In [1]: import numpy as np

In [2]: np.set_printoptions(suppress=True, linewidth=120)

In [3]: rnd = lambda a: np.round(a, 2) + 0

In [4]: m1 = np.vander(np.arange(6) - 2, 4, increasing=True)

In [5]: m1
Out[5]: 
array([[ 1, -2,  4, -8],
       [ 1, -1,  1, -1],
       [ 1,  0,  0,  0],
       [ 1,  1,  1,  1],
       [ 1,  2,  4,  8],
       [ 1,  3,  9, 27]])

In [6]: # row 5 dominates

In [7]: Y = np.c_[m1[:, :3] @ np.array([[-2, 2, 0], [0, 1, 1], [0, 1, 1]]), np.array([2, 1, 2, 0, 0, 1])]

In [8]: Y
Out[8]: 
array([[-2,  4,  2,  2],
       [-2,  2,  0,  1],
       [-2,  2,  0,  2],
       [-2,  4,  2,  0],
       [-2,  8,  6,  0],
       [-2, 14, 12,  1]])

In [9]: rnd(np.linalg.norm(np.linalg.qr(m1)[0].T @ Y, axis=0) ** 2 / ((Y ** 2).sum(axis=0) + 1e-12))
Out[9]: array([1.  , 1.  , 1.  , 0.84])

In [10]: np.linalg.matrix_rank(Y)
Out[10]: np.int64(3)

In [11]: rnd(np.linalg.norm(Y - m1 @ np.linalg.lstsq(m1, Y)[0], axis=0))
Out[11]: array([0.  , 0.  , 0.  , 1.26])

In [12]: x = np.array([-7, -4, 1, -5])

In [13]: target = m1 @ x

In [14]: try:
    ...:     np.linalg.solve(m1, target)
    ...: except np.linalg.LinAlgError as e:
    ...:     print(repr(e))
    ...: 
LinAlgError('Last 2 dimensions of the array must be square')

In [15]: target
Out[15]: array([  45,    3,   -7,  -15,  -51, -145])

In [16]: rnd(np.linalg.lstsq(m1, target)[0])
Out[16]: array([-7., -4.,  1., -5.])

In [17]: rnd(np.linalg.pinv(m1) @ m1)
Out[17]: 
array([[1., 0., 0., 0.],
       [0., 1., 0., 0.],
       [0., 0., 1., 0.],
       [0., 0., 0., 1.]])

In [18]: rng = np.random.default_rng(184563)

In [19]: target = target + 0.05 * rng.normal(size=6)

In [20]: rnd(target)
Out[20]: array([  44.96,    3.01,   -7.06,  -14.84,  -51.02, -145.02])

In [21]: beta, *_ = np.linalg.lstsq(m1, target)

In [22]: beta.round()
Out[22]: array([-7., -4.,  1., -5.])

In [23]: [round(float(np.linalg.norm(np.linalg.solve(m1.T @ m1 + lam * np.eye(4), m1.T @ target))), 2) for lam in (0, 1, 10, 100)]
Out[23]: [9.51, 7.85, 5.54, 4.73]

In [24]: P = m1 @ np.linalg.solve(m1.T @ m1, m1.T)

In [25]: rnd(P @ m1[:, 0])
Out[25]: array([1., 1., 1., 1., 1., 1.])

In [26]: np.allclose(P @ P, P)
Out[26]: True

In [27]: rnd(np.diag(P))
Out[27]: array([0.96, 0.58, 0.46, 0.46, 0.58, 0.96])

In [28]: rnd((np.eye(6) - P) @ m1)
Out[28]: 
array([[0., 0., 0., 0.],
       [0., 0., 0., 0.],
       [0., 0., 0., 0.],
       [0., 0., 0., 0.],
       [0., 0., 0., 0.],
       [0., 0., 0., 0.]])

In [29]: Y = m1 / np.linalg.norm(m1, axis=1, keepdims=True)

In [30]: C2 = Y @ Y.T

In [31]: rnd(C2)
Out[31]: 
array([[ 1.  ,  0.81,  0.11, -0.27, -0.6 , -0.7 ],
       [ 0.81,  1.  ,  0.5 ,  0.  , -0.27, -0.35],
       [ 0.11,  0.5 ,  1.  ,  0.5 ,  0.11,  0.03],
       [-0.27,  0.  ,  0.5 ,  1.  ,  0.81,  0.7 ],
       [-0.6 , -0.27,  0.11,  0.81,  1.  ,  0.98],
       [-0.7 , -0.35,  0.03,  0.7 ,  0.98,  1.  ]])

In [32]: rnd(np.linalg.norm(Y, axis=1))
Out[32]: array([1., 1., 1., 1., 1., 1.])
